% ipython --no-banner

In [1]: import numpy as np

In [2]: import numpy.linalg as la

In [3]: np.set_printoptions(precision=2, suppress=True, linewidth=120, floatmode="fixed")

In [4]: out = np.array([[4, -3], [-1, 2], [3, -1], [5, 1]])

In [5]: C = np.array([[-3, -3, -3, -2], [3, 3, 3, 2]])

In [6]: X = out @ C

In [7]: X
Out[7]: 
array([[-21, -21, -21, -14],
       [  9,   9,   9,   6],
       [-12, -12, -12,  -8],
       [-12, -12, -12,  -8]])

In [8]: (X - X.T) / 2
Out[8]: 
array([[  0.00, -15.00,  -4.50,  -1.00],
       [ 15.00,   0.00,  10.50,   9.00],
       [  4.50, -10.50,   0.00,   2.00],
       [  1.00,  -9.00,  -2.00,   0.00]])

In [9]: np.trace(X)
Out[9]: np.int64(-32)

In [10]: X.inv()
AttributeError: 'numpy.ndarray' object has no attribute 'inv'


In [11]: X - X[0]
Out[11]: 
array([[ 0,  0,  0,  0],
       [30, 30, 30, 20],
       [ 9,  9,  9,  6],
       [ 9,  9,  9,  6]])

In [12]: np.unravel_index(np.abs(X).argmax(), X.shape)
Out[12]: (np.int64(0), np.int64(0))

In [13]: np.diff(X, axis=0)
Out[13]: 
array([[ 30,  30,  30,  20],
       [-21, -21, -21, -14],
       [  0,   0,   0,   0]])

In [14]: X.sum(axis=0)
Out[14]: array([-36, -36, -36, -24])

In [15]: X.mean(axis=0)
Out[15]: array([-9.00, -9.00, -9.00, -6.00])

In [16]: np.round(la.svd(X, compute_uv=False), 2) + 0
Out[16]: array([52.82,  0.00,  0.00,  0.00])

In [17]: m1 = np.diag(np.array([0, -1, -2]))

In [18]: m1
Out[18]: 
array([[ 0,  0,  0],
       [ 0, -1,  0],
       [ 0,  0, -2]])

In [19]: # looks like rank 2

In [20]: U, sv, vt = la.svd(m1)

In [21]: sv
Out[21]: array([2.00, 1.00, 0.00])

In [22]: out = U[:, :2] @ np.diag(sv[:2]) @ vt[:2]

In [23]: la.matrix_rank(out)
Out[23]: np.int64(2)

In [24]: round(la.norm(m1 - out, 2), 2), sv[2]
Out[24]: (np.float64(0.0), np.float64(0.0))

In [25]: np.poly(m1)
Out[25]: array([1.00, 3.00, 2.00, 0.00])

In [26]: np.einsum("ij,ji->", m1, m1)
Out[26]: np.int64(5)

In [27]: np.kron(np.eye(2, dtype=int), m1)
Out[27]: 
array([[ 0,  0,  0,  0,  0,  0],
       [ 0, -1,  0,  0,  0,  0],
       [ 0,  0, -2,  0,  0,  0],
       [ 0,  0,  0,  0,  0,  0],
       [ 0,  0,  0,  0, -1,  0],
       [ 0,  0,  0,  0,  0, -2]])

In [28]: evals, evecs = la.eigh(m1)

In [29]: x0 = np.array([4, 4, 5])

In [30]: evecs * np.abs(evals) @ evecs.T
Out[30]: 
array([[0.00, 0.00, 0.00],
       [0.00, 1.00, 0.00],
       [0.00, 0.00, 2.00]])

In [31]: np.round(x0 @ m1 @ x0 / (x0 @ x0), 2), evals[0], evals[-1]
Out[31]: (np.float64(-1.16), np.float64(-2.0), np.float64(0.0))

In [32]: np.abs(m1).sum(axis=1).max(), np.abs(evals).max()
Out[32]: (np.int64(2), np.float64(2.0))

In [33]: evecs * np.maximum(evals, 0) @ evecs.T
Out[33]: 
array([[0.00, 0.00, 0.00],
       [0.00, 0.00, 0.00],
       [0.00, 0.00, 0.00]])

In [34]: K = np.array([[0, -2, -2, -5], [0, 0, 2, 3], [0, 0, 0, 5], [0, 0, 0, 0]])

In [35]: K
Out[35]: 
array([[ 0, -2, -2, -5],
       [ 0,  0,  2,  3],
       [ 0,  0,  0,  5],
       [ 0,  0,  0,  0]])

In [36]: # triangular, det is the product of the diagonal

In [37]: np.allclose(K[:-1].T @ la.lstsq(K[:-1].T, K[-1])[0], K[-1])
Out[37]: True

In [38]: round(np.trace(la.pinv(K) @ K), 2)
Out[38]: np.float64(3.0)

In [39]: np.round(K @ la.pinv(K) @ K, 2) + 0
Out[39]: 
array([[ 0.00, -2.00, -2.00, -5.00],
       [ 0.00,  0.00,  2.00,  3.00],
       [ 0.00,  0.00,  0.00,  5.00],
       [ 0.00,  0.00,  0.00,  0.00]])

In [40]: la.lstsq(K[:-1].T, K[-1])[2]
Out[40]: np.int32(3)

In [41]: la.inv(K)
LinAlgError: Singular matrix


In [42]: rank = la.matrix_rank(K)

In [43]: rank
Out[43]: np.int64(3)

In [44]: null = la.svd(K)[2][rank:].T

In [45]: null @ null.T
Out[45]: 
array([[1.00, 0.00, 0.00, 0.00],
       [0.00, 0.00, 0.00, 0.00],
       [0.00, 0.00, 0.00, 0.00],
       [0.00, 0.00, 0.00, 0.00]])

In [46]: C = 5 * np.array([[1.2, 0.6, 0.4], [0.0, -1.3, 0.6]])

In [47]: rng = np.random.default_rng(812699)

In [48]: labels = rng.integers(0, 2, 18)

In [49]: M = C[labels] + rng.normal(size=(18, 3))

In [50]: M
Out[50]: 
array([[ 6.54,  3.12,  1.20],
       [ 7.16,  2.36,  2.32],
       [ 6.72,  2.63,  1.14],
       [-1.20, -6.00,  4.80],
       [ 6.37,  3.36,  1.85],
       [-0.86, -5.67,  4.45],
       [-0.93, -4.41,  3.87],
       [ 0.96, -7.53,  2.20],
       [-1.14, -7.09,  2.61],
       [ 4.82,  2.47,  1.31],
       [ 0.07, -6.13,  2.69],
       [ 0.09, -5.47,  1.47],
       [-2.29, -6.78,  2.64],
       [ 0.90, -5.20,  4.31],
       [ 5.06,  2.44,  3.42],
       [-1.06, -7.72,  2.03],
       [ 5.85,  0.17,  2.50],
       [ 0.84, -6.82,  0.29]])

In [51]: x0 = np.array([1, -1, 0])

In [52]: rhs = M @ x0

In [53]: rhs
Out[53]: array([3.42, 4.81, 4.09, 4.80, 3.02, 4.81, 3.48, 8.49, 5.95, 2.36, 6.20, 5.55, 4.50, 6.11, 2.61, 6.66, 5.68, 7.67])

In [54]: np.round(la.solve(M.T @ M, M.T @ rhs), 2) + 0
Out[54]: array([ 1.00, -1.00,  0.00])

In [55]: np.round(la.lstsq(M, rhs)[0], 2) + 0
Out[55]: array([ 1.00, -1.00,  0.00])

In [56]: np.round(la.pinv(M) @ M, 2) + 0
Out[56]: 
array([[1.00, 0.00, 0.00],
       [0.00, 1.00, 0.00],
       [0.00, 0.00, 1.00]])

In [57]: rhs = rhs + 0.05 * rng.normal(size=18)

In [58]: rhs
Out[58]: array([3.42, 4.75, 4.12, 4.82, 3.02, 4.81, 3.47, 8.60, 6.02, 2.33, 6.14, 5.62, 4.47, 6.18, 2.61, 6.65, 5.64, 7.66])

In [59]: coef, *_ = la.lstsq(M, rhs)

In [60]: round(float(la.norm(rhs - M @ coef)), 2)
Out[60]: 0.19

In [61]: coef.round(2) + 0
Out[61]: array([ 1.00, -1.00,  0.00])

In [62]: coef.round()
Out[62]: array([ 1.00, -1.00, -0.00])

In [63]: [round(float(la.norm(la.solve(M.T @ M + lam * np.eye(3), M.T @ rhs))), 2) for lam in (0, 1, 10, 100)]
Out[63]: [1.42, 1.4, 1.27, 0.91]

In [64]: np.round(M.T @ (rhs - M @ coef), 2) + 0
Out[64]: array([0.00, 0.00, 0.00])
